>>> import numpy as np
>>> np.set_printoptions(precision=2, suppress=True, linewidth=160, floatmode="fixed")
>>> def rnd(a):
...     return np.round(a, 2) + 0
... 
>>> arr = np.maximum(np.array([[1, -2, 2],
...     [0, -1, -1],
...     [-1, -2, 2],
...     [-1, -1, 2],
...     [-2, 1, 0],
...     [-2, 1, 1],
...     [-2, -2, 1],
...     [0, -2, -1],
...     [0, 0, -2],
...     [1, 0, 1],
...     [2, 0, 0],
...     [-2, -2, 0],
...     [-1, -2, 2],
...     [0, -2, 1],
...     [0, 2, 0],
...     [2, 1, 0],
...     [-1, -2, -1],
...     [1, -1, 2],
...     [-2, 1, -2],
...     [1, -1, 0],
...     [-1, 2, 2],
...     [1, 1, 0],
...     [-1, -1, 2],
...     [1, -2, 0],
...     [1, 0, 1],
...     [-2, -2, 0]]) @ np.array([[3, 3, 3, 2], [1, 1, 0, 1], [0, 3, 3, 2]]) + np.array([1, -1, -2, 2]), 0)
>>> arr
array([[2, 6, 7, 6],
       [0, 0, 0, 0],
       [0, 0, 1, 2],
       [0, 1, 1, 3],
       [0, 0, 0, 0],
       [0, 0, 0, 1],
       [0, 0, 0, 0],
       [0, 0, 0, 0],
       [1, 0, 0, 0],
       [4, 5, 4, 6],
       [7, 5, 4, 6],
       [0, 0, 0, 0],
       [0, 0, 1, 2],
       [0, 0, 1, 2],
       [3, 1, 0, 4],
       [8, 6, 4, 7],
       [0, 0, 0, 0],
       [3, 7, 7, 7],
       [0, 0, 0, 0],
       [3, 1, 1, 3],
       [0, 4, 1, 6],
       [5, 3, 1, 5],
       [0, 1, 1, 3],
       [2, 0, 1, 2],
       [4, 5, 4, 6],
       [0, 0, 0, 0]])
>>> # row 4 repeats row 1
>>> q, V = np.linalg.qr(arr[:, :1])[0], np.linalg.qr(arr[:, 1:])[0]
>>> sig = np.linalg.svd(q.T @ V, compute_uv=False)
>>> (sig > 0.9).sum()
np.int64(0)
>>> rnd(np.degrees(np.arccos(sig.clip(0, 1))))
array([31.54])
>>> lab = arr[:, 1] > np.median(arr[:, 1])
>>> r0 = arr[lab].mean(axis=0) - arr[~lab].mean(axis=0)
>>> lab.astype(int)
array([1, 0, 0, 1, 0, 0, 0, 0, 0, 1, 1, 0, 0, 0, 1, 1, 0, 1, 0, 1, 1, 1, 1, 0, 1, 0])
>>> rnd(r0)
array([3.04, 3.75, 2.63, 4.52])
>>> rnd((((arr - arr.mean(axis=0)) @ r0 > 0) == lab).mean())
np.float64(0.92)
>>> data = np.array([[0, 5, 3, 1], [5, 6, 2, 0], [3, 2, 4, 6], [1, 0, 6, 4]])
>>> # symmetric, so the eigenvalues are real
>>> rnd(np.linalg.norm(data, 1)), rnd(np.linalg.norm(data, np.inf))
(np.float64(15.0), np.float64(15.0))
>>> rnd(np.linalg.norm(data, axis=0))
array([5.92, 8.06, 8.06, 7.28])
>>> np.linalg.norm(data, axis=1).argmax()
np.int64(1)
>>> vals, V = np.linalg.eigh(data)
>>> np.unique(vals.round(6) + 0, return_counts=True)[1]
array([1, 1, 1, 1])
>>> rnd(np.linalg.eigvalsh(data @ data))
array([  4.09,  11.54,  50.12, 152.25])
>>> rnd(V @ np.diag(vals) @ V.T)
array([[0.00, 5.00, 3.00, 1.00],
       [5.00, 6.00, 2.00, 0.00],
       [3.00, 2.00, 4.00, 6.00],
       [1.00, 0.00, 6.00, 4.00]])
>>> rnd(np.linalg.eigvalsh(data + -2 * np.eye(4)))
array([-5.40, -4.02,  5.08, 10.34])
>>> rnd(vals)
array([-3.40, -2.02,  7.08, 12.34])
>>> rnd(V.T @ data @ V)
array([[-3.40,  0.00,  0.00,  0.00],
       [ 0.00, -2.02,  0.00,  0.00],
       [ 0.00,  0.00,  7.08,  0.00],
       [ 0.00,  0.00,  0.00, 12.34]])
>>> np.abs(V[:, -1]).round(6).argmax()
np.int64(2)
>>> rnd(np.linalg.svd(data, compute_uv=False))
array([12.34,  7.08,  3.40,  2.02])
